% ipython --no-banner

In [1]: import numpy as np

In [2]: import numpy.linalg as la

In [3]: np.set_printoptions(suppress=True, linewidth=100)

In [4]: tidy = lambda a: np.round(a, 2) + 0

In [5]: feats = np.load("m.npy")

In [6]: feats
Out[6]: 
array([[ 17, -19,  14],
       [-19,  25, -18],
       [ 14, -18,  13]])

In [7]: np.abs(np.diag(la.qr(feats)[1])) > 1e-9
Out[7]: array([ True,  True, False])

In [8]: np.unique(feats.round(6), axis=0).shape
Out[8]: (3, 3)

In [9]: w, V = la.eigh(feats)

In [10]: x0 = np.array([2, 4, 3])

In [11]: np.abs(feats).sum(axis=1).max(), tidy(np.abs(w).max())
Out[11]: (np.int64(62), np.float64(53.31))

In [12]: (np.sign(V[:, -1].round(6)) == np.sign(V[0, -1].round(6))).astype(int)
Out[12]: array([1, 0, 1])

In [13]: tidy(V * np.abs(w) @ V.T)
Out[13]: 
array([[ 17., -19.,  14.],
       [-19.,  25., -18.],
       [ 14., -18.,  13.]])

In [14]: J = np.array([[-0.54, 0.95, -1.44, 0.31],
    ...:     [-0.6, 0.9, -1.4, 0.4],
    ...:     [1.0, -0.5, 2.5, 0.8],
    ...:     [0.3, -0.2, 0.2, -0.1],
    ...:     [-0.3, -0.4, 2.3, -1.0],
    ...:     [2.3, 1.1, 0.5, 1.0]])

In [15]: J
Out[15]: 
array([[-0.54,  0.95, -1.44,  0.31],
       [-0.6 ,  0.9 , -1.4 ,  0.4 ],
       [ 1.  , -0.5 ,  2.5 ,  0.8 ],
       [ 0.3 , -0.2 ,  0.2 , -0.1 ],
       [-0.3 , -0.4 ,  2.3 , -1.  ],
       [ 2.3 ,  1.1 ,  0.5 ,  1.  ]])

In [16]: u, v = J[3], J[5]

In [17]: tidy(u @ u)
Out[17]: np.float64(0.18)

In [18]: tidy(u @ v)
Out[18]: np.float64(0.47)

In [19]: p = (u @ v) / (u @ u) * u

In [20]: tidy((v - p) @ u)
Out[20]: np.float64(0.0)

In [21]: tidy(v - p)
Out[21]: array([ 1.52,  1.62, -0.02,  1.26])

In [22]: u = np.array([-2, -2, -7])

In [23]: tidy(np.correlate(J[1], J[0], "full"))
Out[23]: array([-0.19,  1.14, -2.3 ,  3.32, -2.39,  1.14, -0.22])

In [24]: tidy(np.cross(J[1, :3], J[0, :3]))
Out[24]: array([ 0.03, -0.11, -0.08])

In [25]: tidy(np.convolve(J[1], u))
Out[25]: array([ 1.2, -0.6,  5.2, -4.3,  9. , -2.8])

In [26]: np.polyval(u, J[1])
Out[26]: array([ -6.52, -10.42,  -8.12,  -8.12])
